$ python3 -q
>>> import numpy as np
>>> np.set_printoptions(suppress=True, linewidth=160)
>>> E = np.load("case8.npy")
>>> print(E)
[[ 0.25  2.32 -1.  ]
 [-2.4   1.79 -1.  ]
 [-2.54 -0.68 -1.  ]
 [-3.59  3.06 -1.  ]
 [ 3.02  5.34 -1.  ]
 [ 0.23  1.2  -1.  ]
 [-2.93 -0.64 -1.  ]
 [-0.12  1.7  -1.  ]
 [-0.76 -0.66 -1.  ]
 [-1.21 -1.13 -1.  ]
 [ 1.33  4.79 -1.  ]
 [ 1.4   4.37 -1.  ]
 [-2.98 -1.2  -1.  ]
 [ 1.74  2.93 -1.  ]
 [ 1.61  4.38 -1.  ]
 [ 1.    3.65 -1.  ]
 [ 1.77  3.47 -1.  ]
 [-2.4  -1.64 -1.  ]
 [ 0.51  3.34 -1.  ]
 [-0.26  7.5  -1.  ]
 [-2.93 -1.17 -1.  ]
 [ 1.23  2.34 -1.  ]]
>>> rng = np.random.default_rng(1842)
>>> z = rng.permutation(3)
>>> B = E[:, z] * rng.choice([-1, 1], 3)
>>> print(B)
[[-0.25  1.    2.32]
 [ 2.4   1.    1.79]
 [ 2.54  1.   -0.68]
 [ 3.59  1.    3.06]
 [-3.02  1.    5.34]
 [-0.23  1.    1.2 ]
 [ 2.93  1.   -0.64]
 [ 0.12  1.    1.7 ]
 [ 0.76  1.   -0.66]
 [ 1.21  1.   -1.13]
 [-1.33  1.    4.79]
 [-1.4   1.    4.37]
 [ 2.98  1.   -1.2 ]
 [-1.74  1.    2.93]
 [-1.61  1.    4.38]
 [-1.    1.    3.65]
 [-1.77  1.    3.47]
 [ 2.4   1.   -1.64]
 [-0.51  1.    3.34]
 [ 0.26  1.    7.5 ]
 [ 2.93  1.   -1.17]
 [-1.23  1.    2.34]]
>>> left, _, vt = np.linalg.svd(E.T @ B)
>>> print(np.round(np.linalg.lstsq(E, B)[0], 2) + 0)
[[-1.  0.  0.]
 [ 0.  0.  1.]
 [ 0. -1.  0.]]
>>> print(z)
[0 2 1]
>>> t3 = np.stack([B, 3 * B, B[::-1]])
>>> print((t3 @ B.T).shape)
(3, 22, 22)
>>> print(np.linalg.matrix_rank(t3))
[3 3 3]
>>> x0 = np.array([1, 0, 0])
>>> rhs = E @ x0
>>> print(np.round(np.linalg.solve(E.T @ E, E.T @ rhs), 2) + 0)
[1. 0. 0.]
>>> print(rhs)
[ 0.25 -2.4  -2.54 -3.59  3.02  0.23 -2.93 -0.12 -0.76 -1.21  1.33  1.4  -2.98  1.74  1.61  1.    1.77 -2.4   0.51 -0.26 -2.93  1.23]
>>> print(np.round(np.linalg.lstsq(E, rhs)[0], 2) + 0)
[1. 0. 0.]
>>> print(np.round(np.linalg.pinv(E) @ E, 2) + 0)
[[1. 0. 0.]
 [0. 1. 0.]
 [0. 0. 1.]]
>>> rhs = rhs + 0.3 * rng.normal(size=22)
>>> print(rhs.round(2))
[ 0.38 -2.59 -2.66 -3.38  3.21 -0.27 -3.26  0.4  -0.48 -0.88  1.41  1.27 -2.57  2.15  1.35  1.15  1.96 -2.44  0.24 -0.95 -3.33  0.78]
>>> beta, *_ = np.linalg.lstsq(E, rhs)
>>> print([round(float(np.linalg.norm(np.linalg.solve(E.T @ E + lam * np.eye(3), E.T @ rhs))), 2) for lam in (0, 1, 10, 100)])
[1.07, 1.04, 0.89, 0.45]
>>> print(round(np.linalg.norm(rhs - E @ beta), 2))
1.45
>>> print(beta.round())
[ 1. -0. -0.]
